$ python -q
>>> import numpy as np
>>> np.set_printoptions(suppress=True, linewidth=140)
>>> E = np.load("arr.npy")
>>> print(E)
[[ 3  2 -1  1]
 [ 0  4 -2 -2]
 [ 1  6 -3  0]]
>>> other = E[0, 0] * E[1:] - np.outer(E[1:, 0], E[0])
>>> print(other)
[[ 0 12 -6 -6]
 [ 0 16 -8 -1]]
>>> print(np.linalg.matrix_rank(other), np.linalg.matrix_rank(E))
2 3
>>> print(np.round(E[:, 0] / E[0, 0], 2))
[1.   0.   0.33]
>>> print(np.flatnonzero(~other.round(6).any(axis=1)))
[]
>>> rng = np.random.default_rng(5664)
>>> J = np.array([[4, 8, 1], [8, 2, 0], [5, 7, 8], [8, 0, 1]]) * (rng.random((4, 3)) < 0.3)
>>> print(J)
[[0 8 1]
 [0 2 0]
 [5 7 0]
 [8 0 0]]
>>> print(J.sum(axis=0))
[13 17  1]
>>> print(np.unravel_index(np.abs(J).argmax(), J.shape))
(np.int64(0), np.int64(1))
>>> other = J / np.sqrt((J ** 2).mean(axis=1, keepdims=True))
>>> print(other[1].round(2))
[0.   1.73 0.  ]
>>> print(np.linalg.matrix_rank(other) == np.linalg.matrix_rank(J))
True
>>> f, r1 = J[2], J[3]
>>> print(f @ f)
74
>>> pr = (f @ r1) / (f @ f) * f
>>> print(round(np.linalg.norm(f + r1) ** 2 + np.linalg.norm(f - r1) ** 2, 2))
276.0
>>> print(pr.round(2))
[2.7  3.78 0.  ]
>>> x0 = np.array([3, 2, -1])
>>> rhs = J @ x0
>>> print(np.round(np.linalg.pinv(J) @ J, 2) + 0)
[[1. 0. 0.]
 [0. 1. 0.]
 [0. 0. 1.]]
>>> print(np.round(np.linalg.lstsq(J, rhs)[0], 2))
[ 3.  2. -1.]
>>> rhs = rhs + 0.1 * rng.normal(size=4)
>>> print(rhs.round(2))
[15.01  3.84 29.   23.92]
>>> coef, *_ = np.linalg.lstsq(J, rhs)
>>> print(coef.round(2))
[ 2.99  2.   -0.98]
>>> print([round(float(np.linalg.norm(np.linalg.solve(J.T @ J + lam * np.eye(3), J.T @ rhs))), 2) for lam in (0, 1, 10, 100)])
[3.73, 3.56, 3.31, 2.0]
>>> mat = np.load("data.npy")
>>> print(mat)
[[0 0 0]
 [0 0 0]
 [0 0 0]
 [0 0 0]
 [1 0 2]
 [0 0 0]
 [0 0 1]
 [0 0 0]
 [0 0 0]
 [0 0 0]
 [0 0 0]
 [0 0 1]
 [0 0 1]
 [0 0 0]
 [0 0 1]
 [1 0 2]
 [1 0 2]
 [0 0 0]]
>>> r = np.linalg.matrix_rank(mat)
>>> print(r)
2
>>> N = np.linalg.svd(mat)[2][r:].T
>>> print(N.shape)
(3, 1)
>>> print(np.allclose(mat @ N, 0))
True
>>> print([int(np.linalg.matrix_rank(mat[:i])) for i in range(1, len(mat) + 1)])
[0, 0, 0, 0, 1, 1, 2, 2, 2, 2, 2, 2, 2, 2, 2, 2, 2, 2]
>>> print(N @ N.T)
[[0. 0. 0.]
 [0. 1. 0.]
 [0. 0. 0.]]
>>> print(np.linalg.matrix_rank(mat.T @ mat), np.linalg.matrix_rank(mat @ mat.T))
2 2
>>> print(mat @ N)
[[0.]
 [0.]
 [0.]
 [0.]
 [0.]
 [0.]
 [0.]
 [0.]
 [0.]
 [0.]
 [0.]
 [0.]
 [0.]
 [0.]
 [0.]
 [0.]
 [0.]
 [0.]]
>>> print(N[:, 0] / N[np.abs(N[:, 0]).round(6).argmax(), 0])
[0. 1. 0.]
>>> print([int(np.linalg.matrix_rank(mat[:, :j + 1])) for j in range(3)])
[1, 1, 2]
>>> U, sig, Vt = np.linalg.svd(mat)
>>> vecs = Vt[:(sig > 1e-8).sum()]
>>> x0 = mat[15] + -2 * mat[10] + rng.integers(2) * np.eye(3)[2]
>>> print(x0)
[1. 0. 2.]
>>> print(np.round(np.diag(vecs.T @ vecs), 2))
[1. 0. 1.]
>>> print(np.linalg.matrix_rank(np.vstack([mat, x0])))
2
>>> print(np.allclose(vecs.T @ vecs @ x0, x0))
True
>>> print(np.argsort(-np.linalg.norm(mat, axis=0).round(6), kind="stable")[:3])
[2 0 1]
>>> print(round(np.linalg.norm(mat, 2) / np.linalg.norm(mat), 2))
0.98
>>> print(np.linalg.matrix_rank(mat, rtol=0.1))
2
>>> print(np.linalg.cond(mat) > 100)
True
>>> print([round(float(x), 2) for x in np.linalg.svd(mat, compute_uv=False)[:3]])
[4.28, 0.81, 0.0]
>>> cent = np.array([[1.1, -0.1, 0.6], [0.8, 1.1, 1.0]])
>>> F = np.array([[1, -1],
...     [-2, -2],
...     [-2, -2],
...     [2, 0],
...     [-1, 0],
...     [-2, 0],
...     [0, -2],
...     [1, -2],
...     [-2, -1],
...     [-1, 1],
...     [2, -1],
...     [1, 0],
...     [-2, 2]]) @ cent + 0.1 * rng.normal(size=(13, 3))
>>> print(F.round(2))
[[ 0.17 -1.3  -0.43]
 [-3.85 -1.91 -3.15]
 [-3.71 -1.91 -3.17]
 [ 2.3  -0.34  1.  ]
 [-0.97  0.17 -0.41]
 [-2.21  0.13 -1.05]
 [-1.48 -2.13 -1.92]
 [-0.54 -2.27 -1.48]
 [-2.96 -0.85 -2.28]
 [-0.4   1.07  0.45]
 [ 1.6  -1.12  0.33]
 [ 0.98 -0.12  0.57]
 [-0.49  2.46  0.71]]
>>> gram = F.T @ F
>>> print(np.linalg.matrix_rank(gram))
3
>>> print(np.allclose(gram, gram.T))
True
>>> print(gram.round(2))
[[54.89 16.35 39.75]
 [16.35 27.99 23.24]
 [39.75 23.24 34.59]]
>>> T = np.stack([F, 2 * F, F[::-1]])
>>> print(np.round(np.einsum("bij,cij->bc", T, T), 2))
[[117.47 234.94  -6.44]
 [234.94 469.88 -12.88]
 [ -6.44 -12.88 117.47]]
>>> print(np.linalg.matrix_rank(T.reshape(3, -1)))
2
>>> th = np.radians(30)
>>> r_ = np.eye(4)
>>> r_[0, 0] = r_[3, 3] = np.cos(th)
>>> r_[0, 3], r_[3, 0] = -np.sin(th), np.sin(th)
>>> print(r_.round(2))
[[ 0.87  0.    0.   -0.5 ]
 [ 0.    1.    0.    0.  ]
 [ 0.    0.    1.    0.  ]
 [ 0.5   0.    0.    0.87]]
>>> other = E @ r_.T
>>> print(other.round(2))
[[ 2.1   2.   -1.    2.37]
 [ 1.    4.   -2.   -1.73]
 [ 0.87  6.   -3.    0.5 ]]
>>> print(np.allclose(E @ E.T, other @ other.T))
True
>>> print(np.round(np.abs(other - E).max(axis=0), 2))
[1.   0.   0.   1.37]
>>> print(np.allclose(np.linalg.norm(E, axis=1), np.linalg.norm(other, axis=1)))
True
>>> W0 = np.load("out5.npy")
>>> print(W0)
[[-51. -29. -16.  -8.]
 [ 36.  20.  12.   6.]
 [ 52.  31.  16.   7.]
 [ 88.  49.  26.  15.]]
>>> x0 = np.array([-2, -4, 3, 5])
>>> h = np.maximum(W0 @ x0, 0)
>>> print(W0 * (h > 1e-9)[:, None])
[[-51. -29. -16.  -8.]
 [  0.   0.   0.   0.]
 [  0.   0.   0.   0.]
 [  0.   0.   0.   0.]]
>>> print(np.tanh(W0 @ x0))
[ 1. -1. -1. -1.]
>>> print(np.maximum(W0 @ x0, 0) - np.maximum(-W0 @ x0, 0))
[ 130.  -86. -145. -219.]
>>> print([round(float(x), 2) for x in np.linalg.svd(W0, compute_uv=False)[:3]])
[143.69, 2.36, 1.31]
>>> print(np.linalg.cond(W0) > 100)
True
>>> U, sig, Vt = np.linalg.svd(W0)
>>> print(np.argmax(sig[:-1] / (sig[1:] + 1e-6)) + 1)
1
>>> other = U[:, :1] @ np.diag(sig[:1]) @ Vt[:1]
>>> print(np.linalg.matrix_rank(W0, rtol=0.05))
1
>>> print(round(float(np.abs(W0 - other).max()), 2))
1.44
>>> print(round(float(np.linalg.norm(W0 - other) / np.linalg.norm(W0)), 2))
0.02
>>> print(round(np.linalg.norm(W0 - other, 2), 2), round(float(sig[1]), 2))
2.36 2.36
>>> x0 = np.array([-1, -3, -2])
>>> rhs = F @ x0
>>> print(np.round(np.linalg.pinv(F) @ F, 2) + 0)
[[1. 0. 0.]
 [0. 1. 0.]
 [0. 0. 1.]]
>>> print(rhs.round(2))
[ 4.58 15.88 15.78 -3.27  1.28  3.93 11.71 10.3  10.06 -3.72  1.1  -1.76 -8.3 ]
>>> print(np.round(np.linalg.solve(F.T @ F, F.T @ rhs), 2))
[-1. -3. -2.]
>>> rhs = rhs + 0.3 * rng.normal(size=13)
>>> print(rhs.round(2))
[ 3.9  16.01 15.8  -3.1   1.31  3.96 11.7  10.34  9.59 -3.62  1.2  -1.7  -8.5 ]
>>> coef, *_ = np.linalg.lstsq(F, rhs)
>>> print(np.round(F.T @ (rhs - F @ coef), 2) + 0)
[0. 0. 0.]
>>> print(round(float(np.linalg.norm(rhs - F @ coef)), 2))
0.87
>>> arr = np.array([[-9, -7, -2, 0], [0, 0, 6, 5], [-6, 0, -7, 0]])
>>> print(arr)
[[-9 -7 -2  0]
 [ 0  0  6  5]
 [-6  0 -7  0]]
>>> other = arr + rng.integers(-2, 3, (3, 2)) @ rng.integers(-2, 3, (2, 4))
>>> print(other)
[[-10  -6   1  -2]
 [ -2  -4   6   7]
 [ -8  -2  -5   0]]
>>> print(np.abs(other - arr).sum(axis=1))
[7 8 6]
>>> print(np.round(np.linalg.svd(other - arr, compute_uv=False), 2) + 0)
[5.63 4.39 0.  ]
>>> print(np.linalg.matrix_rank(other - arr, tol=1e-8))
2
>>> cent = np.array([[2, -2, -2], [0, -2, -1], [0, 0, 0]])
>>> data = (rng.random((11, 3)) < 0.25) @ cent
>>> print(data)
[[ 0  0  0]
 [ 0  0  0]
 [ 0 -2 -1]
 [ 2 -2 -2]
 [ 0  0  0]
 [ 0  0  0]
 [ 0  0  0]
 [ 0  0  0]
 [ 0  0  0]
 [ 0 -2 -1]
 [ 0  0  0]]
>>> # null space of dimension 1
>>> other = np.array([[0, 2], [0, 2], [-1, 0]])
>>> print(np.vstack([F, other.T]).shape)
(15, 3)
>>> print(np.round(np.einsum("ik,kj->ij", F, other), 2))
[[  0.43  -2.26]
 [  3.15 -11.52]
 [  3.17 -11.24]
 [ -1.     3.92]
 [  0.41  -1.6 ]
 [  1.05  -4.15]
 [  1.92  -7.22]
 [  1.48  -5.62]
 [  2.28  -7.62]
 [ -0.45   1.35]
 [ -0.33   0.96]
 [ -0.57   1.72]
 [ -0.71   3.93]]
>>> print(np.round(other.T @ F.T, 2))
[[  0.43   3.15   3.17  -1.     0.41   1.05   1.92   1.48   2.28  -0.45  -0.33  -0.57  -0.71]
 [ -2.26 -11.52 -11.24   3.92  -1.6   -4.15  -7.22  -5.62  -7.62   1.35   0.96   1.72   3.93]]
>>> print(np.round(np.einsum("ij,ij->i", F, F), 2))
[ 1.89 28.37 27.45  6.4   1.14  6.   10.42  7.63 14.68  1.51  3.91  1.29  6.78]
>>> print(np.linalg.matrix_rank(F @ other))
2
>>> print(np.round(F @ other, 2))
[[  0.43  -2.26]
 [  3.15 -11.52]
 [  3.17 -11.24]
 [ -1.     3.92]
 [  0.41  -1.6 ]
 [  1.05  -4.15]
 [  1.92  -7.22]
 [  1.48  -5.62]
 [  2.28  -7.62]
 [ -0.45   1.35]
 [ -0.33   0.96]
 [ -0.57   1.72]
 [ -0.71   3.93]]
